In [1]: import numpy as np

In [2]: import numpy.linalg as la

In [3]: np.set_printoptions(precision=2, suppress=True, linewidth=200, floatmode="fixed")

In [4]: M2 = np.array([[-2.1, -0.8, -0.8],
   ...:     [-0.8, -0.2, -0.2],
   ...:     [0.4, 0.9, 0.3],
   ...:     [-0.5, 0.4, -1.3],
   ...:     [0.4, 0.0, 0.7],
   ...:     [-1.0, 0.8, 0.3]])

In [5]: Z = np.array([[1.2, -0.7, 0.5, 1.0, -0.1, 2.2, -0.1, 0.7, 1.4],
   ...:     [-1.1, 1.2, 2.4, 1.2, 0.5, 2.3, 0.7, -0.4, 0.6],
   ...:     [-0.4, -0.4, 0.7, -1.1, -2.2, 0.2, -0.8, 0.4, -0.9]])

In [6]: arr = M2 @ Z

In [7]: print(arr)
[[-1.32  0.83 -3.53 -2.18  1.57 -6.62  0.29 -1.47 -2.70]
 [-0.66  0.40 -1.02 -0.82  0.42 -2.26  0.10 -0.56 -1.06]
 [-0.63  0.68  2.57  1.15 -0.25  3.01  0.35  0.04  0.83]
 [-0.52  1.35 -0.20  1.41  3.11 -0.44  1.37 -1.03  0.71]
 [ 0.20 -0.56  0.69 -0.37 -1.58  1.02 -0.60  0.56 -0.07]
 [-2.20  1.54  1.63 -0.37 -0.16 -0.30  0.42 -0.90 -1.19]]

In [8]: rank = la.matrix_rank(arr)

In [9]: print(rank)
3

In [10]: N = la.svd(arr)[2][rank:].T

In [11]: print(la.matrix_rank(arr.T @ arr), la.matrix_rank(arr @ arr.T))
3 3

In [12]: print([int(la.matrix_rank(np.delete(arr, i, axis=0))) for i in range(6)])
[3, 3, 3, 3, 3, 3]

In [13]: print(np.allclose(arr @ N, 0))
True

In [14]: def softmax(z):
    ...:     e = np.exp(z - z.max(axis=-1, keepdims=True))
    ...:     return e / e.sum(axis=-1, keepdims=True)
    ...: 

In [15]: print(softmax(arr[3] + 2))
[0.02 0.10 0.02 0.11 0.58 0.02 0.10 0.01 0.05]

In [16]: att = arr @ arr.T / np.sqrt(9)

In [17]: print(softmax(att)[3] @ arr)
[-0.56  1.33 -0.29  1.27  3.01 -0.63  1.32 -1.04  0.58]

In [18]: mat = np.loadtxt("out2.csv", delimiter=",")

In [19]: print(mat)
[[ -1.52  -2.15   1.45  -3.54  -3.51   2.71]
 [ -7.02  -1.13   4.81  -9.63  -2.17   7.22]
 [ -5.45  -1.03   4.55 -10.14  -1.76   6.38]
 [ -0.70  -3.83   1.11  -5.14  -1.65   1.51]
 [ -0.68  -2.87   3.46  -5.21  -3.08   1.18]
 [ -5.10   0.17   7.65 -10.30  -2.31   8.36]
 [ -5.51  -0.78   5.93 -10.11  -0.07   7.04]
 [ -0.55  -3.51   1.87  -4.42  -3.08   0.46]
 [ -5.91   0.00   5.85 -10.34  -1.55   6.35]
 [ -6.34   0.09   6.41 -10.18  -0.60   8.12]
 [ -6.29  -1.66   5.18 -10.16  -0.94   7.67]
 [ -1.42  -2.67   2.25  -4.56  -4.05  -0.63]
 [ -7.93  -1.61   5.09 -11.00  -1.66   7.75]
 [ -4.99  -1.14   5.46 -11.36  -2.32   5.73]
 [ -5.12  -0.28   4.76 -11.42  -0.38   6.39]
 [ -6.07   0.46   5.78  -9.13   0.24   9.05]
 [ -5.80  -1.39   5.97 -10.88  -1.16   6.76]
 [ -4.76  -1.63   5.99  -9.00  -2.06   7.73]
 [  0.11  -1.32   2.01  -5.10  -4.57   2.18]
 [ -5.67  -0.41   5.94  -9.60  -0.99   8.98]
 [ -6.00  -0.87   5.52  -9.31  -1.29   7.08]
 [ -7.50  -2.93   4.74 -11.66  -0.47   7.72]
 [ -6.66   0.45   7.78 -10.58  -1.30   8.48]
 [ -0.02  -2.00   3.69  -4.68  -3.06   1.27]]

In [20]: M2 = np.array([[-1, 3, -3],
    ...:     [2, -1, -1],
    ...:     [0, 1, 2],
    ...:     [2, 2, -2],
    ...:     [-3, -1, 0],
    ...:     [2, 3, 0]])

In [21]: print(la.matrix_rank(np.vstack([mat, M2.T])))
6

In [22]: print(np.vstack([mat, M2.T]).shape)
(27, 6)

In [23]: M2 @ mat
Traceback (most recent call last):
  Cell In[23], line 1
    M2 @ mat
ValueError: matmul: Input operand 1 has a mismatch in its core dimension 0, with gufunc signature (n?,k),(k,m?)->(n?,m?) (size 24 is different from 3)


In [24]: hat = mat @ la.solve(mat.T @ mat, mat.T)

In [25]: print(np.diag(hat))
[0.34 0.27 0.13 0.40 0.25 0.26 0.16 0.20 0.18 0.10 0.11 0.44 0.27 0.22 0.45 0.19 0.11 0.22 0.58 0.20 0.08 0.34 0.25 0.26]

In [26]: print(round(float(np.trace(hat)), 2))
6.0

In [27]: feats = np.load("test5.npy")

In [28]: print(feats)
[[ 0.97  0.40 -1.46  2.42  0.35]
 [ 0.64  1.44  0.08  0.80 -1.04]
 [-0.13 -0.68 -0.36  0.10  0.63]]

In [29]: print(feats @ la.pinv(feats) @ feats)
[[ 0.97  0.40 -1.46  2.42  0.35]
 [ 0.64  1.44  0.08  0.80 -1.04]
 [-0.13 -0.68 -0.36  0.10  0.63]]

In [30]: try:
    ...:     la.inv(feats)
    ...: except la.LinAlgError as e:
    ...:     print(repr(e))
    ...: 
LinAlgError('Last 2 dimensions of the array must be square')

In [31]: print(round(np.trace(la.pinv(feats) @ feats), 2))
2.0

In [32]: M2 = feats / np.sqrt((feats ** 2).mean(axis=1, keepdims=True))

In [33]: print(feats - feats.mean(axis=1, keepdims=True))
[[ 0.43 -0.14 -2.00  1.88 -0.19]
 [ 0.26  1.06 -0.30  0.42 -1.42]
 [-0.04 -0.59 -0.27  0.19  0.72]]

In [34]: print(la.matrix_rank(feats - feats.mean(axis=1, keepdims=True)))
2

In [35]: rank = la.matrix_rank(feats)

In [36]: print(rank)
2

In [37]: N = la.svd(feats)[2][rank:].T

In [38]: print(np.allclose(feats @ N, 0))
True

In [39]: print(N.shape)
(5, 3)

In [40]: print(la.matrix_rank(feats.T @ feats), la.matrix_rank(feats @ feats.T))
2 2

In [41]: E = np.load("w.npy")

In [42]: print(E.round(2) + 0)
[[ 0.44  0.02 -0.11  0.36  0.09 -0.11  0.04  0.13  0.07 -0.24]
 [ 0.02  0.92  0.00 -0.05 -0.05 -0.09 -0.01 -0.13 -0.15 -0.14]
 [-0.11  0.00  0.23 -0.10  0.13  0.21 -0.19  0.12 -0.19 -0.07]
 [ 0.36 -0.05 -0.10  0.70  0.00  0.04 -0.06 -0.11 -0.19  0.11]
 [ 0.09 -0.05  0.13  0.00  0.44  0.28 -0.10 -0.17  0.14 -0.29]
 [-0.11 -0.09  0.21  0.04  0.28  0.54  0.15 -0.12 -0.26 -0.05]
 [ 0.04 -0.01 -0.19 -0.06 -0.10  0.15  0.92  0.00 -0.01 -0.06]
 [ 0.13 -0.13  0.12 -0.11 -0.17 -0.12  0.00  0.74 -0.21 -0.21]
 [ 0.07 -0.15 -0.19 -0.19  0.14 -0.26 -0.01 -0.21  0.57 -0.14]
 [-0.24 -0.14 -0.07  0.11 -0.29 -0.05 -0.06 -0.21 -0.14  0.50]]

In [43]: M2 = np.array([[1, 2],
    ...:     [1, 2],
    ...:     [0, 0],
    ...:     [0, 0],
    ...:     [3, 3],
    ...:     [0, 0],
    ...:     [0, 1],
    ...:     [1, 3],
    ...:     [2, 0],
    ...:     [2, 2]])

In [44]: print(np.einsum("ij,ij->i", E, E))
[0.44 0.92 0.23 0.70 0.44 0.54 0.92 0.74 0.57 0.50]

In [45]: M2 @ E
Traceback (most recent call last):
  Cell In[45], line 1
    M2 @ E
ValueError: matmul: Input operand 1 has a mismatch in its core dimension 0, with gufunc signature (n?,k),(k,m?)->(n?,m?) (size 10 is different from 2)


In [46]: print(np.einsum("ij->j", E))
[ 0.68  0.33  0.03  0.70  0.47  0.59  0.68  0.05 -0.36 -0.59]
